In [1]: import numpy as np

In [2]: np.set_printoptions(precision=2, suppress=True, linewidth=120, legacy="1.25")

In [3]: rnd = lambda a: np.round(a, 2) + 0

In [4]: K = np.array([[10.39, 1.63, -10.61, -6.36],
   ...:     [5.71, 9.13, 7.69, 8.52],
   ...:     [-7.89, 9.6, 5.05, -0.98]])

In [5]: left, sigma, vt = np.linalg.svd(K, full_matrices=False)

In [6]: left.shape, sigma.shape, vt.shape
Out[6]: ((3, 3), (3,), (3, 4))

In [7]: rnd(left.T @ K @ vt.T)
Out[7]: 
array([[20. ,  0. ,  0. ],
       [ 0. , 14. ,  0. ],
       [ 0. ,  0. ,  9.8]])

In [8]: np.abs(left[:, 0]).round(6).argmax()
Out[8]: 0

In [9]: rnd(np.linalg.norm(K))
Out[9]: 26.31

In [10]: np.count_nonzero(K)
Out[10]: 12

In [11]: rnd(K.sum(axis=0))
Out[11]: array([ 8.21, 20.36,  2.13,  1.18])

In [12]: rnd(K - K[0])
Out[12]: 
array([[  0.  ,   0.  ,   0.  ,   0.  ],
       [ -4.68,   7.5 ,  18.3 ,  14.88],
       [-18.28,   7.97,  15.66,   5.38]])

In [13]: np.unravel_index(np.abs(K).argmax(), K.shape)
Out[13]: (0, 2)

In [14]: def softmax(z):
    ...:     e = np.exp(z - z.max(axis=-1, keepdims=True))
    ...:     return e / e.sum(axis=-1, keepdims=True)
    ...: 

In [15]: rnd(softmax(K[2]))
Out[15]: array([0.  , 0.99, 0.01, 0.  ])

In [16]: rnd(softmax(10 * K[2]))
Out[16]: array([0., 1., 0., 0.])

In [17]: scores = K @ K.T / np.sqrt(4)

In [18]: rnd(softmax(scores + np.triu(np.full(scores.shape, -np.inf), 1)))
Out[18]: 
array([[1., 0., 0.],
       [0., 1., 0.],
       [0., 0., 1.]])

In [19]: x0 = np.array([-2, -2, 1, -1])

In [20]: rnd(K @ x0)
Out[20]: array([-28.29, -30.51,   2.61])

In [21]: rnd((K * x0).sum(axis=1))
Out[21]: array([-28.29, -30.51,   2.61])

In [22]: rnd(K @ np.ones(4))
Out[22]: array([-4.95, 31.05,  5.78])

In [23]: K * x0
Out[23]: 
array([[-20.78,  -3.26, -10.61,   6.36],
       [-11.42, -18.26,   7.69,  -8.52],
       [ 15.78, -19.2 ,   5.05,   0.98]])

In [24]: t = np.radians(180)

In [25]: R = np.eye(4)

In [26]: R[0, 0] = R[1, 1] = np.cos(t)

In [27]: R[0, 1], R[1, 0] = -np.sin(t), np.sin(t)

In [28]: rnd(R)
Out[28]: 
array([[-1.,  0.,  0.,  0.],
       [ 0., -1.,  0.,  0.],
       [ 0.,  0.,  1.,  0.],
       [ 0.,  0.,  0.,  1.]])

In [29]: M2 = K @ R.T

In [30]: rnd(M2)
Out[30]: 
array([[-10.39,  -1.63, -10.61,  -6.36],
       [ -5.71,  -9.13,   7.69,   8.52],
       [  7.89,  -9.6 ,   5.05,  -0.98]])

In [31]: rnd(np.abs(M2 - K).max(axis=0))
Out[31]: array([20.78, 19.2 ,  0.  ,  0.  ])

In [32]: rnd(np.linalg.svd(K, compute_uv=False)), rnd(np.linalg.svd(M2, compute_uv=False))
Out[32]: (array([20. , 14. ,  9.8]), array([20. , 14. ,  9.8]))
